In [1]: import numpy as np

In [2]: from numpy import linalg as LA

In [3]: np.set_printoptions(precision=2, suppress=True, linewidth=140)

In [4]: rnd = lambda a: np.round(a, 2) + 0

In [5]: data = np.load("block6.npy")

In [6]: data
Out[6]: 
array([[ 4,  4,  4,  4,  4,  4],
       [ 4,  8,  8,  8,  8,  8],
       [ 4,  8, 12, 12, 12, 12],
       [ 4,  8, 12, 16, 16, 16],
       [ 4,  8, 12, 16, 20, 20],
       [ 4,  8, 12, 16, 20, 24]])

In [7]: # symmetric, so the eigenvalues are real

In [8]: x = np.ones(6)

In [9]: for _ in range(4):
   ...:     x = data @ x
   ...:     x /= LA.norm(x)
   ...:     print(round(x @ data @ x, 2))
   ...: 
68.74
68.83
68.83
68.83

In [10]: print(rnd(x))
[0.13 0.26 0.37 0.46 0.52 0.55]

In [11]: M = np.loadtxt("run5.csv", delimiter=",")

In [12]: rnd(M)
Out[12]: 
array([[0.4 , 0.2 , 0.2 , 0.2 ],
       [0.  , 0.33, 0.33, 0.33],
       [0.14, 0.29, 0.43, 0.14],
       [0.17, 0.17, 0.33, 0.33]])

In [13]: # a transition matrix

In [14]: rnd(M[2] @ M[3])
Out[14]: np.float64(0.26)

In [15]: rnd(LA.norm(M, axis=0))
Out[15]: array([0.46, 0.51, 0.67, 0.53])

In [16]: rnd(LA.norm(M, 2))
Out[16]: np.float64(1.02)

In [17]: rnd(LA.norm(M, "nuc"))
Out[17]: np.float64(1.64)

In [18]: rnd(LA.norm(M) ** 2 / LA.norm(M, 2) ** 2)
Out[18]: np.float64(1.14)

In [19]: print(rnd(LA.norm(M, axis=1)))
[0.53 0.58 0.55 0.53]

In [20]: rnd(LA.norm(M, 1)), rnd(LA.norm(M, np.inf))
Out[20]: (np.float64(1.3), np.float64(1.0))

In [21]: A2 = np.array([[2, 3, 2], [0, 3, 2]])

In [22]: C = np.kron(A2, M)

In [23]: LA.matrix_rank(C)
Out[23]: np.int64(8)

In [24]: rnd(C)
Out[24]: 
array([[0.8 , 0.4 , 0.4 , 0.4 , 1.2 , 0.6 , 0.6 , 0.6 , 0.8 , 0.4 , 0.4 , 0.4 ],
       [0.  , 0.67, 0.67, 0.67, 0.  , 1.  , 1.  , 1.  , 0.  , 0.67, 0.67, 0.67],
       [0.29, 0.57, 0.86, 0.29, 0.43, 0.86, 1.29, 0.43, 0.29, 0.57, 0.86, 0.29],
       [0.33, 0.33, 0.67, 0.67, 0.5 , 0.5 , 1.  , 1.  , 0.33, 0.33, 0.67, 0.67],
       [0.  , 0.  , 0.  , 0.  , 1.2 , 0.6 , 0.6 , 0.6 , 0.8 , 0.4 , 0.4 , 0.4 ],
       [0.  , 0.  , 0.  , 0.  , 0.  , 1.  , 1.  , 1.  , 0.  , 0.67, 0.67, 0.67],
       [0.  , 0.  , 0.  , 0.  , 0.43, 0.86, 1.29, 0.43, 0.29, 0.57, 0.86, 0.29],
       [0.  , 0.  , 0.  , 0.  , 0.5 , 0.5 , 1.  , 1.  , 0.33, 0.33, 0.67, 0.67]])

In [25]: u, g = M[3], M[1]

In [26]: rnd(u @ u)
Out[26]: np.float64(0.28)

In [27]: p = (u @ g) / (u @ u) * u

In [28]: LA.matrix_rank(np.outer(u, g))
Out[28]: np.int64(1)

In [29]: rnd(LA.norm(u + g) ** 2 + LA.norm(u - g) ** 2)
Out[29]: np.float64(1.22)

In [30]: rnd(g - p)
Out[30]: array([-0.17,  0.17,  0.  ,  0.  ])

In [31]: print(rnd(np.outer(u, g)))
[[0.   0.06 0.06 0.06]
 [0.   0.06 0.06 0.06]
 [0.   0.11 0.11 0.11]
 [0.   0.11 0.11 0.11]]

In [32]: x = np.array([1, 3, 3, 0])

In [33]: y = M @ x

In [34]: rnd(y)
Out[34]: array([1.6 , 2.  , 2.29, 1.67])

In [35]: rnd(LA.solve(M.T, M[0]))
Out[35]: array([1., 0., 0., 0.])

In [36]: rnd(LA.solve(M, -2 * y))
Out[36]: array([-2., -6., -6.,  0.])

In [37]: rnd(LA.solve(M, y))
Out[37]: array([1., 3., 3., 0.])

In [38]: rnd(LA.matrix_power(M, 100))
Out[38]: 
array([[0.15, 0.26, 0.35, 0.25],
       [0.15, 0.26, 0.35, 0.25],
       [0.15, 0.26, 0.35, 0.25],
       [0.15, 0.26, 0.35, 0.25]])

In [39]: rnd(LA.matrix_power(M, 2))
Out[39]: 
array([[0.22, 0.24, 0.3 , 0.24],
       [0.1 , 0.26, 0.37, 0.27],
       [0.14, 0.27, 0.36, 0.23],
       [0.17, 0.24, 0.34, 0.25]])

In [40]: p = np.eye(4)[2]

In [41]: for _ in range(3):
    ...:     p = p @ M
    ...:     print(p.round(2))
    ...: 
[0.14 0.29 0.43 0.14]
[0.14 0.27 0.36 0.23]
[0.15 0.26 0.35 0.25]

In [42]: W0 = np.loadtxt("x.csv", delimiter=",")

In [43]: W0
Out[43]: 
array([[ -0.08,   0.89,   0.  ,   0.01,  -2.29,   0.23],
       [  0.  ,  -0.83,   0.  ,   0.  ,   5.19,  -0.16],
       [ -0.06,  -1.16,   0.  ,   0.  ,  -9.56,   0.04],
       [ -0.01,   0.31,   0.  ,   0.  , -20.37,  -0.16],
       [ -0.08,   1.83,   0.  ,   0.  ,   4.88,  -0.44],
       [  0.01,   2.13,  -0.01,  -0.02,  -1.26,  -0.01],
       [  0.03,  -0.03,   0.  ,  -0.03,  13.83,   0.18],
       [  0.1 ,  -3.63,   0.  ,  -0.04,  11.67,   0.48],
       [ -0.08,   3.4 ,   0.01,   0.01,  11.4 ,   0.03],
       [ -0.08,   1.5 ,   0.  ,   0.02, -13.97,   0.19],
       [ -0.04,  -0.77,   0.  ,   0.01,  -0.77,  -0.18],
       [ -0.07,  -2.17,   0.  ,   0.01,   9.51,   0.38],
       [ -0.03,   1.41,   0.  ,   0.01,  10.54,  -0.53],
       [ -0.08,   4.22,   0.  ,   0.  ,  -9.27,   0.66],
       [  0.09,  -0.63,   0.  ,   0.  ,  -6.28,   0.4 ],
       [  0.09,   3.8 ,   0.  ,   0.01,   2.3 ,  -0.42],
       [ -0.02,   0.03,   0.  ,   0.01, -12.59,   0.59],
       [ -0.06,  -3.  ,   0.  ,   0.02,   2.81,  -0.2 ],
       [ -0.05,  -2.69,   0.  ,   0.  ,  -3.14,  -0.11],
       [ -0.01,  -2.18,   0.  ,   0.02,   2.16,   0.4 ],
       [  0.04,  -0.36,   0.  ,   0.01, -20.95,   0.38]])

In [44]: C = W0[[13, 14]].astype(float)

In [45]: for _ in range(6):
    ...:     idx = LA.norm(W0[:, None] - C, axis=-1).argmin(axis=1)
    ...:     C = np.array([W0[idx == j].mean(axis=0) for j in range(2)])
    ...: 

In [46]: idx
Out[46]: array([1, 1, 0, 0, 1, 1, 1, 1, 1, 0, 1, 1, 1, 0, 0, 1, 0, 1, 1, 1, 0])

In [47]: rnd(C[1] - C[0])
Out[47]: array([ 0.  , -0.69,  0.  ,  0.  , 18.06, -0.32])

In [48]: cen = W0 - W0.mean(axis=0)

In [49]: vecs = LA.svd(cen)[2][:2]

In [50]: A2 = cen - cen @ vecs.T @ vecs

In [51]: rnd(A2.std(axis=0))
Out[51]: array([0.06, 0.01, 0.  , 0.01, 0.  , 0.32])

In [52]: rnd(np.diag(vecs.T @ vecs))
Out[52]: array([0., 1., 0., 0., 1., 0.])

In [53]: print(rnd(LA.norm(A2) / LA.norm(cen)))
0.03

In [54]: rnd(np.cov(cen @ vecs.T, rowvar=False))
Out[54]: 
array([[106.89,   0.  ],
       [  0.  ,   4.88]])

In [55]: C = np.sign(np.array([[1, 2, 1, 0], [1, 1, 1, 0], [2, 1, 0, 1], [0, 1, 1, 2]]))

In [56]: A2 = (np.tril(C, -1) + np.eye(4)) @ (np.triu(C, 1) + np.eye(4))

In [57]: ev = np.array([3, 0, 2, 1])

In [58]: m1 = np.rint(A2 * ev @ LA.inv(A2)) + 0

In [59]: m1
Out[59]: 
array([[ 4., -5.,  4., -2.],
       [ 2., -7.,  8., -4.],
       [ 1., -9., 11., -5.],
       [-2., -4.,  6., -2.]])

In [60]: gram = M.T @ M

In [61]: (M @ M.T).shape
Out[61]: (4, 4)

In [62]: rnd(LA.eigvalsh(gram)[::-1])
Out[62]: array([1.05, 0.11, 0.03, 0.01])

In [63]: rnd(np.trace(gram)), rnd((M ** 2).sum())
Out[63]: (np.float64(1.2), np.float64(1.2))

In [64]: rnd(np.diag(gram))
Out[64]: array([0.21, 0.26, 0.45, 0.28])

In [65]: rnd(LA.svd(M, compute_uv=False) ** 2)
Out[65]: array([1.05, 0.11, 0.03, 0.01])

In [66]: np.unravel_index(np.abs(m1).argmax(), m1.shape)
Out[66]: (np.int64(2), np.int64(2))

In [67]: print(np.count_nonzero(m1))
16

In [68]: LA.matrix_rank(m1)
Out[68]: np.int64(3)

In [69]: print(np.abs(m1).max())
11.0

In [70]: print(m1.mean(axis=0))
[ 1.25 -6.25  7.25 -3.25]

In [71]: m1.sum(axis=1)
Out[71]: array([ 1., -1., -2., -2.])

In [72]: rank = LA.matrix_rank(m1)

In [73]: rank
Out[73]: np.int64(3)

In [74]: null = LA.svd(m1)[2][rank:].T

In [75]: np.allclose(m1 @ null, 0)
Out[75]: True

In [76]: null.shape
Out[76]: (4, 1)

In [77]: rnd(null @ null.T)
Out[77]: 
array([[0.1, 0.2, 0.2, 0.1],
       [0.2, 0.4, 0.4, 0.2],
       [0.2, 0.4, 0.4, 0.2],
       [0.1, 0.2, 0.2, 0.1]])

In [78]: A2 = np.array([[1, 5, 1, -3, -2, 3], [1, -1, -3, 4, 5, 0], [1, -1, 5, -3, -1, -3]])

In [79]: mat = A2.T @ A2

In [80]: mat
Out[80]: 
array([[  3,   3,   3,  -2,   2,   0],
       [  3,  27,   3, -16, -14,  18],
       [  3,   3,  35, -30, -22, -12],
       [ -2, -16, -30,  34,  29,   0],
       [  2, -14, -22,  29,  30,  -3],
       [  0,  18, -12,   0,  -3,  18]])

In [81]: A2 = M / np.sqrt((M ** 2).mean(axis=1, keepdims=True))

In [82]: rnd(M - M.mean(axis=1, keepdims=True))
Out[82]: 
array([[ 0.15, -0.05, -0.05, -0.05],
       [-0.25,  0.08,  0.08,  0.08],
       [-0.11,  0.04,  0.18, -0.11],
       [-0.08, -0.08,  0.08,  0.08]])

In [83]: LA.matrix_rank(M - M.mean(axis=1, keepdims=True))
Out[83]: np.int64(3)

In [84]: def softmax(z):
    ...:     e = np.exp(z - z.max(axis=-1, keepdims=True))
    ...:     return e / e.sum(axis=-1, keepdims=True)
    ...: 

In [85]: print(rnd(softmax(mat[0] + 5)))
[0.29 0.29 0.29 0.   0.11 0.01]

In [86]: att = mat @ mat.T / np.sqrt(6)

In [87]: rnd(softmax(att))
Out[87]: 
array([[0., 0., 1., 0., 0., 0.],
       [0., 1., 0., 0., 0., 0.],
       [0., 0., 1., 0., 0., 0.],
       [0., 0., 0., 1., 0., 0.],
       [0., 0., 0., 1., 0., 0.],
       [0., 1., 0., 0., 0., 0.]])

In [88]: F = np.array([[1, -3, 1, -3, 1, -3],
    ...:     [2, 3, 2, 3, 2, 3],
    ...:     [-1, -2, -1, -2, -1, -2],
    ...:     [1, -3, 1, -3, 1, -3],
    ...:     [2, 3, 2, 3, 2, 3],
    ...:     [-1, -2, -1, -2, -1, -2]])

In [89]: rank = LA.matrix_rank(F)

In [90]: rank
Out[90]: np.int64(2)

In [91]: null = LA.svd(F)[2][rank:].T

In [92]: null.shape
Out[92]: (6, 4)

In [93]: [int(LA.matrix_rank(F[:, :j + 1])) for j in range(6)]
Out[93]: [1, 2, 2, 2, 2, 2]

In [94]: [int(LA.matrix_rank(np.delete(F, i, axis=0))) for i in range(6)]
Out[94]: [2, 2, 2, 2, 2, 2]

In [95]: rnd(F @ null)
Out[95]: 
array([[0., 0., 0., 0.],
       [0., 0., 0., 0.],
       [0., 0., 0., 0.],
       [0., 0., 0., 0.],
       [0., 0., 0., 0.],
       [0., 0., 0., 0.]])

In [96]: print(rnd(null @ null.T))
[[ 0.67  0.   -0.33  0.   -0.33  0.  ]
 [ 0.    0.67  0.   -0.33  0.   -0.33]
 [-0.33  0.    0.67  0.   -0.33  0.  ]
 [ 0.   -0.33  0.    0.67  0.   -0.33]
 [-0.33  0.   -0.33  0.    0.67  0.  ]
 [ 0.   -0.33  0.   -0.33  0.    0.67]]

In [97]: [int(LA.matrix_rank(F[:i])) for i in range(1, len(F) + 1)]
Out[97]: [1, 2, 2, 2, 2, 2]
